$ python3 -q
>>> import numpy as np
>>> np.set_printoptions(precision=2, suppress=True, linewidth=140)
>>> rng = np.random.default_rng(1799)
>>> X = rng.normal(size=(29, 4))
>>> X = 10 * X / np.linalg.norm(X, axis=1, keepdims=True)
>>> X
array([[-2.53,  7.75, -5.53,  1.69],
       [-2.74, -9.07,  0.22,  3.2 ],
       [ 0.58,  4.56, -6.66, -5.87],
       [-1.18,  5.2 , -8.24,  1.9 ],
       [ 2.45,  0.54,  1.92,  9.49],
       [ 1.33, -0.43, -0.09, -9.9 ],
       [-1.03,  7.67,  5.42,  3.3 ],
       [-7.97, -4.78, -1.47, -3.39],
       [-4.83, -8.38, -2.31,  1.05],
       [-4.3 ,  1.94,  2.94, -8.31],
       [ 5.05,  2.44, -6.59,  5.01],
       [-5.  ,  8.37,  1.33,  1.77],
       [-1.31,  7.29,  2.08, -6.38],
       [-2.9 , -6.61, -1.84, -6.67],
       [ 0.84, -1.2 , -9.79, -1.43],
       [-3.98,  7.53, -5.24,  0.07],
       [-4.22, -0.93,  8.99, -0.69],
       [-1.54, -6.72, -6.77,  2.57],
       [-0.97, -8.33, -2.35,  4.92],
       [-2.5 , -3.48, -8.01,  4.18],
       [ 4.15,  1.26,  5.72, -6.96],
       [-4.24,  1.5 ,  8.79,  1.57],
       [ 4.84, -8.55,  1.82, -0.46],
       [ 3.48,  0.21, -8.23,  4.48],
       [ 3.04, -6.7 , -6.53, -1.81],
       [-7.53,  1.96, -4.33, -4.55],
       [-0.94,  8.47,  0.22,  5.23],
       [ 2.55, -1.41, -6.2 , -7.28],
       [ 6.94,  1.61, -6.97, -0.85]])
>>> x = np.array([1, 3, -3, -3])
>>> target = X @ x
>>> b, lr = np.zeros(4), 1 / np.linalg.norm(X, 2) ** 2
>>> for i in range(30):
...     b -= lr * X.T @ (X @ b - target)
...     if i % 10 == 0: print(i, round(np.linalg.norm(X @ b - target), 2))
... 
0 37.08
10 0.07
20 0.0
>>> b
array([ 1.,  3., -3., -3.])
>>> round(float(np.linalg.cond(X)), 2)
1.57
>>> cen = X - X.mean(axis=0)
>>> left, sigma, Vt = np.linalg.svd(cen, full_matrices=False)
>>> Vt[0] * np.sign(Vt[0, np.abs(Vt[0]).argmax()])
array([-0.18,  0.82,  0.53, -0.13])
>>> np.linalg.matrix_rank(cen)
np.int64(4)
>>> np.abs(left[:, 0]).argmax()
np.int64(6)
>>> (np.sign(left[:, 0]) == np.sign(left[0, 0])).astype(int)
array([1, 0, 1, 1, 1, 1, 1, 0, 0, 1, 0, 1, 1, 0, 0, 1, 1, 0, 0, 0, 1, 1, 0, 0, 0, 1, 1, 0, 0])
>>> np.abs(Vt[0]).argmax()
np.int64(1)
>>> np.round(cen.mean(axis=0), 2) + 0
array([0., 0., 0., 0.])
